% python3 -q
>>> import numpy as np
>>> np.set_printoptions(precision=3, suppress=True, linewidth=160, floatmode="fixed")
>>> u = np.array([3, -2, 0, 0])
>>> rng = np.random.default_rng(15)
>>> A = np.outer(rng.normal(size=34), u) + 0.05 * rng.normal(size=(34, 4))
>>> print(A)
[[-4.276  2.796  0.076  0.038]
 [-2.785  1.840 -0.080 -0.082]
 [ 1.171 -0.780 -0.035  0.091]
 [-1.557  1.098  0.045 -0.054]
 [ 1.627 -1.029 -0.063  0.036]
 [ 2.476 -1.566  0.053 -0.071]
 [-4.343  2.860  0.003  0.005]
 [ 3.107 -1.997 -0.041  0.045]
 [-1.706  1.207 -0.075 -0.032]
 [ 6.273 -4.269 -0.007 -0.064]
 [ 2.226 -1.423 -0.004 -0.063]
 [-1.603  1.046 -0.034  0.056]
 [ 0.567 -0.472  0.040  0.089]
 [ 0.725 -0.391  0.105 -0.018]
 [ 1.097 -0.554 -0.017  0.021]
 [ 4.115 -2.838  0.028 -0.058]
 [ 1.609 -1.043  0.007  0.049]
 [ 5.080 -3.311  0.051  0.076]
 [ 1.881 -1.301 -0.121  0.023]
 [-0.479  0.379  0.106  0.078]
 [-4.531  3.048 -0.043  0.007]
 [-4.655  3.119 -0.014 -0.018]
 [ 0.651 -0.494 -0.014  0.005]
 [ 2.109 -1.345 -0.010 -0.028]
 [ 4.273 -2.827  0.031  0.012]
 [-1.875  1.172  0.060  0.001]
 [ 0.259 -0.064 -0.075 -0.037]
 [-2.419  1.659 -0.051 -0.002]
 [-1.296  0.817  0.021  0.011]
 [-6.778  4.591  0.076 -0.040]
 [ 2.239 -1.548 -0.082 -0.069]
 [-2.131  1.456 -0.082  0.066]
 [-0.169  0.136 -0.012 -0.001]
 [ 1.276 -0.774 -0.024 -0.010]]
>>> Ac = A - A.mean(axis=0)
>>> evecs = np.linalg.svd(Ac)[2][:1]
>>> Y = Ac - Ac @ evecs.T @ evecs
>>> Y.std(axis=0)
array([0.030, 0.045, 0.056, 0.048])
>>> np.cov(Ac @ evecs.T, rowvar=False)
array(13.199)
>>> np.round(np.diag(evecs.T @ evecs), 3) + 0
array([0.692, 0.308, 0.000, 0.000])
>>> np.linalg.norm(Y, axis=1).round(6).argmax()
np.int64(19)
>>> (Ac @ evecs.T).std(axis=0)
array([3.579])
>>> gram = np.cov(A, rowvar=False)
>>> np.corrcoef(A.T)
array([[ 1.000, -0.999, -0.040, -0.009],
       [-0.999,  1.000,  0.041,  0.008],
       [-0.040,  0.041,  1.000,  0.088],
       [-0.009,  0.008,  0.088,  1.000]])
>>> np.round(np.polyfit(A[:, 1], A[:, 3], 1), 3) + 0
array([0.000, 0.002])
